$ python3 -q
>>> import numpy as np
>>> import numpy.linalg as la
>>> np.set_printoptions(suppress=True, linewidth=200)
>>> out = np.array([[2, 0, 0, 2, 1],
...     [0, 3, 3, 3, 1],
...     [1, 0, 0, 2, 2],
...     [0, 3, 2, 3, 2],
...     [3, 1, 2, 2, 0]])
>>> mat = out + out.T
>>> mat
array([[4, 0, 1, 2, 4],
       [0, 6, 3, 6, 2],
       [1, 3, 0, 4, 4],
       [2, 6, 4, 6, 4],
       [4, 2, 4, 4, 0]])
>>> np.all(la.eigvalsh(mat) > 0)
np.False_
>>> try:
...     la.cholesky(mat)
... except la.LinAlgError as e:
...     print("failed:", e)
... 
failed: Matrix is not positive definite
>>> E = np.loadtxt("block5.csv", delimiter=",")
>>> E
array([[  6.1 , -11.22,  14.76],
       [ -3.21,   1.1 ,  -9.85],
       [ -6.42,  -3.82,  -5.02],
       [ -9.1 ,  -4.89,   2.31],
       [ -2.38,   0.8 ,   7.96],
       [ -1.8 , -10.83, -18.8 ],
       [ -0.62,  -4.21,   9.46],
       [ -8.49,  -3.39, -14.7 ],
       [  4.44,  -8.4 ,   2.81],
       [ -4.86,  -2.07,   2.39],
       [ -7.9 ,   1.92,  17.41],
       [ 11.2 ,  -9.08,   9.67],
       [  2.57,  -7.99,   3.41],
       [ -2.85,  -5.71,  -4.18],
       [ -0.97,   5.26,  -6.2 ],
       [  7.99,  -2.27,  -5.68],
       [ -3.45, -11.69,  -3.03],
       [ -2.4 ,  -2.24, -14.85],
       [ -7.97,   2.3 ,  -0.52],
       [  9.3 , -12.59,   1.95],
       [ -8.4 ,   2.99,   8.15],
       [  1.19,   4.91,  -1.01],
       [ -4.72,   2.29,  -3.4 ],
       [  9.11,   7.35,  -4.96],
       [  0.05,   4.03,   7.45],
       [  3.72,  -3.64, -11.37],
       [ -8.29,  -7.46,  15.84]])
>>> f, v = E[5], E[17]
>>> np.round(f @ f, 2)
np.float64(473.97)
>>> pr = (f @ v) / (f @ f) * f
>>> la.matrix_rank(np.outer(f, v))
np.int64(1)
>>> np.round(la.norm(f + v) ** 2 + la.norm(f - v) ** 2, 2)
np.float64(1410.54)
>>> np.round(la.norm(E), 2)
np.float64(66.54)
>>> np.round(E.mean(axis=0), 2) + 0
array([-1.04, -2.91,  0.  ])
>>> la.rank(E)
Traceback (most recent call last):
  File "<python-input-17>", line 1, in <module>
    la.rank(E)
    ^^^^^^^
AttributeError: module 'numpy.linalg' has no attribute 'rank'
>>> E.shape
(27, 3)
>>> np.abs(E).max()
np.float64(18.8)
